% python3 -q
>>> import numpy as np
>>> from numpy import linalg as LA
>>> np.set_printoptions(precision=4, suppress=True, linewidth=120)
>>> mat = np.loadtxt("dump.csv", delimiter=",")
>>> print(mat)
[[ 0.5     1.6    -1.9    -1.1    -0.6   ]
 [ 1.7    -0.8    -0.2    -0.7     1.1   ]
 [ 1.7     0.     -2.7     0.5     0.9   ]
 [ 0.2    -1.      0.2     0.2    -2.7   ]
 [-1.5877 -0.2919 -0.8794 -0.1555  0.9369]
 [-0.3     1.1    -0.2    -0.5     2.1   ]
 [-1.6    -0.2    -0.8    -0.1     1.    ]]
>>> hat = mat @ LA.solve(mat.T @ mat, mat.T)
>>> print(np.diag(hat))
[0.9772 0.997  0.9879 0.6042 0.5326 0.4312 0.4699]
>>> print(np.round(LA.eigvalsh(hat), 4) + 0)
[0. 0. 1. 1. 1. 1. 1.]
>>> print(LA.matrix_rank(np.eye(7) - hat))
2
>>> print(np.allclose(hat @ hat, hat))
True
>>> K = np.loadtxt("out11.csv", delimiter=",")
>>> print(K)
[[-0.8595 -1.1219  4.7617 -0.3218 -0.4749]
 [-1.646   4.4841  0.54    1.16   -0.739 ]
 [-1.3902  1.3986 -0.9562  0.8574 -4.4115]
 [-1.2396  1.9364 -3.6579  2.3646  0.8617]
 [ 2.3531  0.1196  2.459   1.3349  3.4089]
 [-1.8943 -1.6061 -0.1811  2.1826  3.7464]
 [-0.4722 -3.4579 -1.7773  2.654   1.6178]
 [-2.2562 -2.3552 -0.6617  3.7232  0.2505]
 [-3.7377 -2.4026 -1.8072 -0.6749 -1.2391]
 [ 3.2433  0.672   1.2552  2.1597 -2.7909]
 [-0.9689  1.5052  3.4605  0.9648  2.9816]
 [-1.9767 -0.6648  0.323  -2.7625 -3.5937]
 [ 3.2434 -0.5658  2.8811  0.8579  2.2635]
 [-4.3713 -0.108   0.6551  1.3657  1.8937]
 [-0.9339 -4.2958 -1.7536  1.5793 -0.3228]]
>>> Y = np.c_[K[:, :4] @ np.array([[0, 2, 2, 1], [3, 2, 3, 2], [1, 3, 1, 0], [2, 1, 0, 2]]), np.array([2, 3, -1, 3, 3, -2, 2, 1, 1, 2, -3, -2, 1, 1, 2])]
>>> print(Y)
[[  0.7524  10.0005  -0.323   -3.7469   2.    ]
 [ 16.3123   8.4562  10.7003   9.6422   3.    ]
 [  4.9544  -1.9944   0.4592   3.1218  -1.    ]
 [  6.8805  -7.2155  -0.3279   7.3624   3.    ]
 [  5.4876  13.6573   7.524    5.2621   3.    ]
 [ -0.6342  -5.3615  -8.788   -0.7413  -2.    ]
 [ -6.843  -10.5381 -13.0954  -2.08     2.    ]
 [ -0.2809  -7.4847 -12.2397   0.4798   1.    ]
 [-10.3648 -18.3771 -16.4904  -9.8927   1.    ]
 [  7.5906  13.7559   9.7578   8.9067   2.    ]
 [  9.9057  12.4189   6.0383   3.9711  -3.    ]
 [ -7.1964  -7.0765  -5.6248  -8.8313  -2.    ]
 [  2.8995  14.8564   7.6705   3.8276   1.    ]
 [  3.0625  -5.6276  -8.4115  -1.8559   1.    ]
 [-11.4824 -14.1409 -16.5088  -6.3669   2.    ]]
>>> print(np.round(LA.norm(Y - K @ LA.lstsq(K, Y)[0], axis=0), 4) + 0)
[0.     0.     0.     0.     6.8102]
>>> print(LA.matrix_rank(Y))
5
>>> print(np.round(LA.lstsq(K, Y[:, 0])[0], 4) + 0)
[0. 3. 1. 2. 0.]
>>> print(LA.norm(LA.qr(K)[0].T @ Y, axis=0) ** 2 / ((Y ** 2).sum(axis=0) + 1e-12))
[1.     1.     1.     1.     0.2865]
